% python3 -q
>>> import numpy as np
>>> np.set_printoptions(precision=1, suppress=True, linewidth=160, sign=" ")
>>> def rd(a):
...     return np.round(a, 1) + 0
... 
>>> F = np.load("block10.npy")
>>> F
array([[-4,  0,  0,  0,  0],
       [ 0,  2,  0,  0,  0],
       [ 0,  0, -4,  0,  0],
       [ 0,  0,  0,  5,  0],
       [ 0,  0,  0,  0, -3]])
>>> other = F / np.sqrt((F ** 2).mean(axis=1, keepdims=True))
>>> np.linalg.matrix_rank(other) == np.linalg.matrix_rank(F)
np.True_
>>> np.linalg.matrix_rank(F - F.mean(axis=1, keepdims=True))
np.int64(4)
>>> other = np.array([[3, 1, 0], [0, 1, 0]])
>>> W2 = np.kron(other, F)
>>> rd(np.linalg.norm(W2, 2)), rd(np.linalg.norm(other, 2) * np.linalg.norm(F, 2))
(np.float64(15.9), np.float64(15.9))
>>> W2
array([[-12,   0,   0,   0,   0,  -4,   0,   0,   0,   0,   0,   0,   0,   0,   0],
       [  0,   6,   0,   0,   0,   0,   2,   0,   0,   0,   0,   0,   0,   0,   0],
       [  0,   0, -12,   0,   0,   0,   0,  -4,   0,   0,   0,   0,   0,   0,   0],
       [  0,   0,   0,  15,   0,   0,   0,   0,   5,   0,   0,   0,   0,   0,   0],
       [  0,   0,   0,   0,  -9,   0,   0,   0,   0,  -3,   0,   0,   0,   0,   0],
       [  0,   0,   0,   0,   0,  -4,   0,   0,   0,   0,   0,   0,   0,   0,   0],
       [  0,   0,   0,   0,   0,   0,   2,   0,   0,   0,   0,   0,   0,   0,   0],
       [  0,   0,   0,   0,   0,   0,   0,  -4,   0,   0,   0,   0,   0,   0,   0],
       [  0,   0,   0,   0,   0,   0,   0,   0,   5,   0,   0,   0,   0,   0,   0],
       [  0,   0,   0,   0,   0,   0,   0,   0,   0,  -3,   0,   0,   0,   0,   0]])
>>> W2.shape
(10, 15)
>>> X = np.loadtxt("w.csv", delimiter=",")
>>> X
array([[ 2.,  0.],
       [ 0.,  3.]])
>>> Lm = np.linalg.cholesky(X)
>>> np.linalg.eigvalsh(X).min() > 0
np.True_
>>> rd(Lm)
array([[ 1.4,  0. ],
       [ 0. ,  1.7]])
>>> rd(np.diag(Lm) ** 2)
array([ 2.,  3.])
>>> proj = np.triu(np.array([[1, 0], [1, 2]]), 1) + np.eye(2)
>>> other = proj @ X @ np.linalg.inv(proj)
>>> np.trace(other), np.trace(X)
(np.float64(5.0), np.float64(5.0))
>>> rd(np.linalg.det(other))
np.float64(6.0)
>>> proj @ X - X @ proj
array([[ 0.,  0.],
       [ 0.,  0.]])
>>> np.linalg.matrix_rank(X - X[0, 0] * np.eye(2))
np.int64(1)
>>> rd(np.linalg.matrix_power(X - np.diag(np.diag(X)), 2))
array([[ 0.,  0.],
       [ 0.,  0.]])
>>> X @ X
array([[ 4.,  0.],
       [ 0.,  9.]])
>>> J = np.loadtxt("mat.csv", delimiter=",")
>>> rd(J)
array([[-0.3,  0.8, -0.5],
       [ 0.2, -0.5, -0.9],
       [-0.9, -0.4,  0. ]])
>>> rd(J.T @ J)
array([[ 1.,  0.,  0.],
       [ 0.,  1.,  0.],
       [ 0.,  0.,  1.]])
>>> rd(np.linalg.svd(J, compute_uv=False))
array([ 1.,  1.,  1.])
>>> rd(np.linalg.pinv(J))
array([[-0.3,  0.2, -0.9],
       [ 0.8, -0.5, -0.4],
       [-0.5, -0.9,  0. ]])
>>> rd(np.linalg.norm(J, axis=0))
array([ 1.,  1.,  1.])
>>> rd(J[:, 0] @ J[:, 1])
np.float64(0.0)
>>> x0 = np.array([3, 1, 3])
>>> target = J @ x0
>>> rd(target)
array([-1.6, -2.3, -3.3])
>>> rd(np.linalg.solve(J.T, J[0]))
array([ 1.,  0.,  0.])
>>> rd(np.linalg.solve(J, 3 * target))
array([ 9.,  3.,  9.])
>>> rd(np.linalg.solve(J, target + J[:, 2]))
array([ 3.,  1.,  4.])
>>> rd(np.linalg.solve(J, J[:, 1]))
array([ 0.,  1.,  0.])
>>> other = np.linalg.inv(J)
>>> rd(np.linalg.cond(J))
np.float64(1.0)
>>> rd(np.linalg.inv(other))
array([[-0.3,  0.8, -0.5],
       [ 0.2, -0.5, -0.9],
       [-0.9, -0.4,  0. ]])
>>> u = np.array([4, 8])
>>> rd(np.cross(J[1, :3], J[2, :3]))
array([-0.3,  0.8, -0.5])
>>> rd(np.polyval(u, J[1]))
array([ 8.9,  6.2,  4.6])
>>> rd(np.kron(np.eye(2, dtype=int), J))
array([[-0.3,  0.8, -0.5,  0. ,  0. ,  0. ],
       [ 0.2, -0.5, -0.9,  0. ,  0. ,  0. ],
       [-0.9, -0.4,  0. ,  0. ,  0. ,  0. ],
       [ 0. ,  0. ,  0. , -0.3,  0.8, -0.5],
       [ 0. ,  0. ,  0. ,  0.2, -0.5, -0.9],
       [ 0. ,  0. ,  0. , -0.9, -0.4,  0. ]])
>>> rd(np.linalg.eigvals(J))
array([ 1. +0.j , -0.9+0.4j, -0.9-0.4j])
>>> rd(np.einsum("ij,ji->", J, J))
np.float64(2.3)
>>> rd(np.linalg.eigvals(J).sum().real)
np.float64(-0.8)
>>> rd(np.linalg.det(2 * J)), rd(np.linalg.det(J))
(np.float64(8.0), np.float64(1.0))
>>> arr = np.load("arr.npy")
>>> arr
array([[ 1,  3,  0,  2],
       [ 2,  1,  3,  0],
       [ 0,  2,  1,  3],
       [ 3,  0,  2,  1]])
>>> left, sigma, Vt = np.linalg.svd(arr, full_matrices=False)
>>> rd(sigma / sigma[0])
array([ 1. ,  0.7,  0.2,  0.2])
>>> rd(np.sqrt((sigma ** 2).sum())), rd(np.linalg.norm(arr))
(np.float64(7.5), np.float64(7.5))
>>> left.shape, sigma.shape, Vt.shape
((4, 4), (4,), (4, 4))
>>> x0 = np.array([3, 3, 0, 1])
>>> target = arr @ x0
>>> target
array([ 14,   9,   9,  10])
>>> rd(np.linalg.solve(arr, target))
array([ 3.,  3.,  0.,  1.])
>>> rd(np.linalg.solve(arr, 2 * target))
array([ 6.,  6.,  0.,  2.])
>>> W0 = np.load("a.npy")
>>> W0
array([[ 2,  0],
       [ 0,  0]])
>>> x0 = np.array([2, 1])
>>> np.einsum("ij,j->i", W0, x0)
array([ 4,  0])
>>> W0 @ (2 * x0)
array([ 8,  0])
>>> W0 * x0
array([[ 4,  0],
       [ 0,  0]])
>>> (W0 * x0).sum(axis=1)
array([ 4,  0])
>>> W0 @ x0
array([ 4,  0])
>>> (W0 @ x0).argmax()
np.int64(0)
>>> other = np.array([[-3, 1, -3], [2, 3, -2]])
>>> W2 = np.kron(other, W0)
>>> W2.shape
(4, 6)
>>> np.linalg.matrix_rank(W2)
np.int64(2)
>>> W2
array([[-6,  0,  2,  0, -6,  0],
       [ 0,  0,  0,  0,  0,  0],
       [ 4,  0,  6,  0, -4,  0],
       [ 0,  0,  0,  0,  0,  0]])
>>> left, sigma, Vt = np.linalg.svd(W0)
>>> V = Vt[:(sigma > 1e-8).sum()]
>>> rng = np.random.default_rng(417214)
>>> x0 = W0[1] + 5 * W0[0] + rng.integers(2) * np.eye(2)[1]
>>> x0
array([ 10.,   0.])
>>> np.allclose(V.T @ V @ x0, x0)
True
>>> rd(np.linalg.norm(x0 - V.T @ V @ x0))
np.float64(0.0)
>>> np.linalg.matrix_rank(np.vstack([W0, x0]))
np.int64(1)
>>> proj = np.triu(np.array([[2, -2], [-1, 2]]), 1) + np.eye(2)
>>> other = proj @ W0 @ np.linalg.inv(proj)
>>> rd(np.linalg.det(other))
np.float64(0.0)
>>> other
array([[ 2.,  4.],
       [ 0.,  0.]])
>>> np.linalg.matrix_rank(other)
np.int64(1)
>>> np.poly(other)
array([ 1., -2.,  0.])
>>> proj @ W0 - W0 @ proj
array([[ 0.,  4.],
       [ 0.,  0.]])
>>> other @ other
array([[ 4.,  8.],
       [ 0.,  0.]])
>>> rd(np.sort(np.linalg.eigvals(other)))
array([ 0.,  2.])
>>> feats = np.load("m.npy")
>>> rd(feats)
array([[-15.9, -11.7,   3.1],
       [-17.7,  -4. ,  -8.4],
       [  4.6,  13.5, -14. ],
       [  3.3, -10.7,  16.6],
       [ 15.9,  11.7,  -3.1],
       [ 17. ,   2. ,  10.4],
       [  5.5,  13.6, -13.6],
       [ -8.5, -13.9,  11.6],
       [ 16.6,   1.2,  11.1],
       [ 12.4,  13.5,  -8.1],
       [-14.8, -12.5,   4.9],
       [ 11.4,  13.7,  -9.1],
       [  5.9,  13.7, -13.3],
       [  9.7,  13.9, -10.7]])
>>> other = feats / np.sqrt((feats ** 2).mean(axis=1, keepdims=True))
>>> rd(other[3])
array([ 0.3, -0.9,  1.4])
>>> rd(np.linalg.norm(other, axis=1))
array([ 1.7,  1.7,  1.7,  1.7,  1.7,  1.7,  1.7,  1.7,  1.7,  1.7,  1.7,  1.7,  1.7,  1.7])
>>> mat = np.load("case8.npy")
>>> rd(mat)
array([[ -7.1,   1.4,  -6.9],
       [  2. ,   9.7,   1.5],
       [ -6.7,  -3.8,  -6.4],
       [  5.3,   6.9,   4.9],
       [  4.8,   7.7,   4.3],
       [ -6.7,  -3.9,  -6.3],
       [  1.5,  -9.7,   1.8],
       [  7.2,  -0.1,   7. ],
       [ -1. ,  -9.9,  -0.6],
       [  7. ,   2.5,   6.7],
       [  0.5,  10. ,   0.1],
       [  7. ,  -1.7,   6.9],
       [  1.8,   9.7,   1.4],
       [ -0.9,   9.9,  -1.2],
       [  6.2,  -4.8,   6.2],
       [ -5.7,   5.9,  -5.7],
       [ -6.3,   4.5,  -6.3],
       [ -0.1, -10. ,   0.2],
       [ -6.7,  -3.6,  -6.4],
       [ -7.1,   1.3,  -6.9],
       [ -7.2,   0. ,  -7. ],
       [ -3.2,  -9. ,  -2.8],
       [ -4.2,   8. ,  -4.4],
       [  2.6,  -9.2,   2.9]])
>>> D = np.linalg.norm(mat[:, None] - mat[None], axis=-1)
>>> (D + 1e9 * np.eye(24)).round(6).argmin(axis=1)
array([ 19,  12,   5,   4,   3,   2,  23,  11,  17,   7,  12,   7,   1,  10,  11,  16,  15,   8,   2,   0,  19,   8,  15,   6])
>>> np.unravel_index(D.round(6).argmax(), D.shape)
(np.int64(7), np.int64(20))
>>> np.linalg.matrix_rank(D ** 2)
np.int64(3)
>>> np.linalg.matrix_rank(mat, rtol=0.1)
np.int64(2)
>>> Xc = mat - mat.mean(axis=0)
>>> left, sigma, Vt = np.linalg.svd(Xc, full_matrices=False)
>>> rd(Vt[0] * np.sign(Vt[0, np.abs(Vt[0]).argmax()]))
array([ 0.7,  0.4,  0.6])
>>> rd((sigma ** 2).sum() ** 2 / (sigma ** 4).sum())
np.float64(2.0)
>>> np.abs(left[:, 0]).argmax()
np.int64(9)
>>> rd(sigma ** 2 / (sigma ** 2).sum())
array([ 0.5,  0.5,  0. ])
>>> rd(Xc.mean(axis=0))
array([ 0.,  0.,  0.])
>>> (np.sign(left[:, 0]) == np.sign(left[0, 0])).astype(int)
array([ 1,  0,  1,  0,  0,  1,  1,  0,  1,  0,  0,  0,  0,  0,  0,  1,  1,  1,  1,  1,  1,  1,  1,  0])
>>> np.abs(Vt[0]).argmax()
np.int64(0)
>>> A = np.load("data.npy")
>>> A
array([[ 0.,  1.,  1.,  1.],
       [ 1.,  0.,  1.,  1.],
       [ 1.,  1.,  0.,  1.],
       [ 1.,  1.,  1.,  0.]])
>>> np.all(np.linalg.eigvalsh(A) > 0)
np.False_
>>> [round(float(np.linalg.det(A[:i, :i])), 2) + 0 for i in range(1, 5)]
[0.0, -1.0, 2.0, -3.0]
>>> rd(np.linalg.eigvalsh(A).min())
np.float64(-1.0)
>>> labels = rng.permutation(5)
>>> labels
array([ 1,  2,  4,  0,  3])
>>> other = F[labels][:, labels]
>>> rd(np.sort(np.abs(np.linalg.eigvals(other))))
array([ 2.,  3.,  4.,  4.,  5.])
>>> np.allclose(other, F)
False
>>> (A @ A)[0]
array([ 3.,  2.,  2.,  2.])
>>> np.allclose(A @ A.T, A.T @ A)
True
